$ ipython --no-banner

In [1]: import numpy as np

In [2]: import numpy.linalg as la

In [3]: np.set_printoptions(precision=2, suppress=True, linewidth=100, legacy="1.25")

In [4]: def tidy(a):
   ...:     return np.round(a, 2) + 0
   ...: 

In [5]: u = np.array([3, 2, -5, 1, 1])

In [6]: A = u[np.abs(np.subtract.outer(np.arange(5), np.arange(5)))]

In [7]: A
Out[7]: 
array([[ 3,  2, -5,  1,  1],
       [ 2,  3,  2, -5,  1],
       [-5,  2,  3,  2, -5],
       [ 1, -5,  2,  3,  2],
       [ 1,  1, -5,  2,  3]])

In [8]: # equal to its transpose

In [9]: evals, evecs = la.eigh(A)

In [10]: tidy(la.eigvalsh(A @ A))
Out[10]: array([  1.94,   3.38,  48.81,  66.62, 112.25])

In [11]: tidy(la.eigvalsh(A + 5 * np.eye(5)))
Out[11]: array([-1.99,  6.39,  6.84, 13.16, 15.59])

In [12]: [round(float(la.det(A[:i, :i])), 2) + 0 for i in range(1, 6)]
Out[12]: [3.0, 5.0, -112.0, -517.0, -1545.0]

In [13]: tidy(la.eigvalsh(A).min())
Out[13]: -6.99

In [14]: np.all(la.eigvalsh(A) > 0)
Out[14]: False

In [15]: B = np.array([[-2, -2], [-1, -2], [2, 2], [1, -2], [-1, 1]])

In [16]: np.einsum("ik,kj->ji", A, B)
Out[16]: 
array([[-18,  -9,  21,   8, -14],
       [-21,   5,   3,   8, -15]])

In [17]: la.matrix_rank(np.vstack([A, B.T]))
Out[17]: 5

In [18]: la.matrix_rank(A @ B)
Out[18]: 2

In [19]: np.einsum("ik,kj->ij", A, B)
Out[19]: 
array([[-18, -21],
       [ -9,   5],
       [ 21,   3],
       [  8,   8],
       [-14, -15]])

In [20]: m1 = np.array([[2.0, 2.0, 2.0, -2.0, 0.0, 0.0, -4.0],
    ...:     [2.0, -1.0, 1.0, -1.0, 0.0, 0.0, -2.0],
    ...:     [2.0, 1.0, -1.0, -1.0, 0.0, 0.0, -2.0],
    ...:     [-2.0, -1.0, -1.0, -1.0, 0.0, 0.0, 2.0],
    ...:     [0.0, 0.0, 0.0, 0.0, -2.0, 0.0, 0.0],
    ...:     [0.0, 0.0, 0.0, 0.0, 0.0, -2.0, 0.0],
    ...:     [-4.0, -2.0, -2.0, 2.0, 0.0, 0.0, 2.0]])

In [21]: B = A / la.norm(A, axis=1, keepdims=True)

In [22]: C2 = B @ B.T

In [23]: tidy(la.norm(B, axis=1))
Out[23]: array([1., 1., 1., 1., 1.])

In [24]: (C2 - 2 * np.eye(5)).round(6).argmax(axis=1)
Out[24]: array([4, 0, 1, 4, 0])

In [25]: np.argwhere(np.triu(np.abs(C2) > 0.95, 1))
Out[25]: array([], shape=(0, 2), dtype=int64)

In [26]: evals, evecs = la.eigh(m1)

In [27]: np.abs(evecs[:, -1]).round(6).argmax()
Out[27]: 0

In [28]: tidy(evecs.T @ evecs)
Out[28]: 
array([[1., 0., 0., 0., 0., 0., 0.],
       [0., 1., 0., 0., 0., 0., 0.],
       [0., 0., 1., 0., 0., 0., 0.],
       [0., 0., 0., 1., 0., 0., 0.],
       [0., 0., 0., 0., 1., 0., 0.],
       [0., 0., 0., 0., 0., 1., 0.],
       [0., 0., 0., 0., 0., 0., 1.]])

In [29]: np.unique(evals.round(6) + 0, return_counts=True)[1]
Out[29]: array([6, 1])

In [30]: (evals > 1e-8).sum(), (evals < -1e-8).sum()
Out[30]: (1, 6)

In [31]: tidy(evals)
Out[31]: array([-2., -2., -2., -2., -2., -2.,  9.])

In [32]: tidy(evecs.T @ m1 @ evecs)
Out[32]: 
array([[-2.,  0.,  0.,  0.,  0.,  0.,  0.],
       [ 0., -2.,  0.,  0.,  0.,  0.,  0.],
       [ 0.,  0., -2.,  0.,  0.,  0.,  0.],
       [ 0.,  0.,  0., -2.,  0.,  0.,  0.],
       [ 0.,  0.,  0.,  0., -2.,  0.,  0.],
       [ 0.,  0.,  0.,  0.,  0., -2.,  0.],
       [ 0.,  0.,  0.,  0.,  0.,  0.,  9.]])

In [33]: tidy(evecs @ np.diag(evals) @ evecs.T)
Out[33]: 
array([[ 2.,  2.,  2., -2.,  0.,  0., -4.],
       [ 2., -1.,  1., -1.,  0.,  0., -2.],
       [ 2.,  1., -1., -1.,  0.,  0., -2.],
       [-2., -1., -1., -1.,  0.,  0.,  2.],
       [ 0.,  0.,  0.,  0., -2.,  0.,  0.],
       [ 0.,  0.,  0.,  0.,  0., -2.,  0.],
       [-4., -2., -2.,  2.,  0.,  0.,  2.]])

In [34]: q, evecs = la.qr(m1[:, :1])[0], la.qr(m1[:, 1:])[0]

In [35]: sigma = la.svd(q.T @ evecs, compute_uv=False)

In [36]: tidy(np.degrees(np.arccos(sigma.clip(0, 1))))
Out[36]: array([25.92])

In [37]: tidy(sigma)
Out[37]: array([0.9])

In [38]: (sigma > 0.9).sum()
Out[38]: 0

In [39]: B = la.inv(m1)

In [40]: (np.abs(B) > 1e-9).astype(int)
Out[40]: 
array([[1, 1, 1, 1, 0, 0, 1],
       [1, 1, 1, 1, 0, 0, 1],
       [1, 1, 1, 1, 0, 0, 1],
       [1, 1, 1, 1, 0, 0, 1],
       [0, 0, 0, 0, 1, 0, 0],
       [0, 0, 0, 0, 0, 1, 0],
       [1, 1, 1, 1, 0, 0, 1]])

In [41]: tidy(B)
Out[41]: 
array([[-0.28,  0.11,  0.11, -0.11,  0.  ,  0.  , -0.22],
       [ 0.11, -0.44,  0.06, -0.06,  0.  ,  0.  , -0.11],
       [ 0.11,  0.06, -0.44, -0.06,  0.  ,  0.  , -0.11],
       [-0.11, -0.06, -0.06, -0.44,  0.  ,  0.  ,  0.11],
       [ 0.  ,  0.  ,  0.  ,  0.  , -0.5 ,  0.  ,  0.  ],
       [ 0.  ,  0.  ,  0.  ,  0.  ,  0.  , -0.5 ,  0.  ],
       [-0.22, -0.11, -0.11,  0.11,  0.  ,  0.  , -0.28]])

In [42]: np.allclose(B, m1.T)
Out[42]: False

In [43]: tidy(la.det(m1) * B)
Out[43]: 
array([[-160.,   64.,   64.,  -64.,    0.,    0., -128.],
       [  64., -256.,   32.,  -32.,    0.,    0.,  -64.],
       [  64.,   32., -256.,  -32.,    0.,    0.,  -64.],
       [ -64.,  -32.,  -32., -256.,    0.,    0.,   64.],
       [   0.,    0.,    0.,    0., -288.,    0.,    0.],
       [   0.,    0.,    0.,    0.,    0., -288.,    0.],
       [-128.,  -64.,  -64.,   64.,    0.,    0., -160.]])

In [44]: tidy(m1 @ B)
Out[44]: 
array([[1., 0., 0., 0., 0., 0., 0.],
       [0., 1., 0., 0., 0., 0., 0.],
       [0., 0., 1., 0., 0., 0., 0.],
       [0., 0., 0., 1., 0., 0., 0.],
       [0., 0., 0., 0., 1., 0., 0.],
       [0., 0., 0., 0., 0., 1., 0.],
       [0., 0., 0., 0., 0., 0., 1.]])
